% python3 -q
>>> import numpy as np
>>> np.set_printoptions(suppress=True, linewidth=160)
>>> E = np.loadtxt("case2.csv", delimiter=",")
>>> print(E)
[[-2. -3.  2.  2.  2.  1.  1. -2.  3.  1. -3.  1.  2.  1.]
 [ 2.  3.  1. -3. -2.  1. -3. -1.  3. -3.  2.  0. -3. -2.]
 [-2. -3. -2.  2. -3. -3.  3. -1. -3. -1.  3.  3. -3. -2.]
 [ 1. -3.  2.  1.  2.  0. -3.  1. -2. -1.  2.  1. -2. -1.]
 [ 2. -2.  3. -1.  1. -1.  1. -3. -1.  3. -2. -2.  2.  2.]
 [ 1.  3.  0.  0. -2.  1.  1.  0.  3.  0. -2.  0. -2.  2.]
 [ 0.  3.  1.  0.  3.  2. -1. -2.  1.  0. -1.  1. -1.  3.]
 [ 3. -3.  3.  3.  3.  1.  3. -3. -1. -3. -3.  1.  0.  3.]
 [-1.  1. -2.  3.  0. -1. -1. -2. -1. -3. -2.  3.  2. -1.]
 [-3. -1.  3.  1.  3. -2. -1.  0.  2.  0.  0. -3.  0.  1.]
 [ 1. -3.  0. -2.  2.  0. -1.  0.  1.  2. -1. -3.  3. -1.]
 [ 0.  1. -3.  3.  2.  1.  2. -1. -3. -3.  2.  1.  2.  3.]
 [ 2. -1. -3.  3.  1. -1.  2. -1.  0.  0.  3. -2. -1.  3.]
 [ 3. -2.  0.  1.  0. -1.  2. -1.  3. -3. -3. -3. -1. -2.]
 [-2.  0.  2. -3.  1.  0. -3. -3.  2.  3.  0.  1. -3.  3.]
 [-4. -6.  1.  5.  4.  0.  4. -1.  0.  4. -5.  1.  5.  3.]]
>>> vec = np.array([3, 2, 1, 2, 3, -3, 0, 0, 2, 0, 3, 0, 3, 2])
>>> target = E @ vec
>>> target
array([  2.,  -3., -20.,   1.,  11.,  -2.,  12.,  13.,   2.,  15.,   5.,  20.,  25.,   0.,  -6.,   5.])
>>> np.round(np.linalg.lstsq(E, target)[0], 1) + 0
array([ 3.,  2.,  1.,  2.,  3., -3.,  0.,  0.,  2.,  0.,  3.,  0.,  3.,  2.])
>>> np.round(np.linalg.solve(E.T @ E, E.T @ target), 1) + 0
array([ 3.,  2.,  1.,  2.,  3., -3.,  0.,  0.,  2.,  0.,  3.,  0.,  3.,  2.])
>>> rng = np.random.default_rng(1981)
>>> target = target + 0.1 * rng.normal(size=16)
>>> target.round(1)
array([  2.2,  -3. , -20. ,   0.8,  10.9,  -1.8,  11.9,  13. ,   2. ,  15.1,   5.1,  19.8,  24.9,   0.1,  -6. ,   4.9])
>>> b, *_ = np.linalg.lstsq(E, target)
>>> b.round(1) + 0
array([ 3.1,  2. ,  1. ,  1.9,  3. , -3.1,  0. ,  0.1,  2.1,  0. ,  3. ,  0.1,  3.1,  2. ])
>>> print([round(float(np.linalg.norm(np.linalg.solve(E.T @ E + lam * np.eye(14), E.T @ target))), 2) for lam in (0, 1, 10, 100)])
[8.02, 5.9, 4.52, 2.18]
>>> np.round(np.linalg.norm(target - E @ b), 1)
np.float64(0.2)
>>> np.round(E.T @ (target - E @ b), 1) + 0
array([0., 0., 0., 0., 0., 0., 0., 0., 0., 0., 0., 0., 0., 0.])
>>> np.round(np.linalg.norm(E) ** 2 / np.linalg.norm(E, 2) ** 2, 1)
np.float64(3.1)
>>> np.linalg.norm(E, axis=1).argmax()
np.int64(15)
>>> round(np.linalg.norm(E[0], 1), 1), np.round(np.linalg.norm(E[0], np.inf), 1)
(np.float64(26.0), np.float64(3.0))
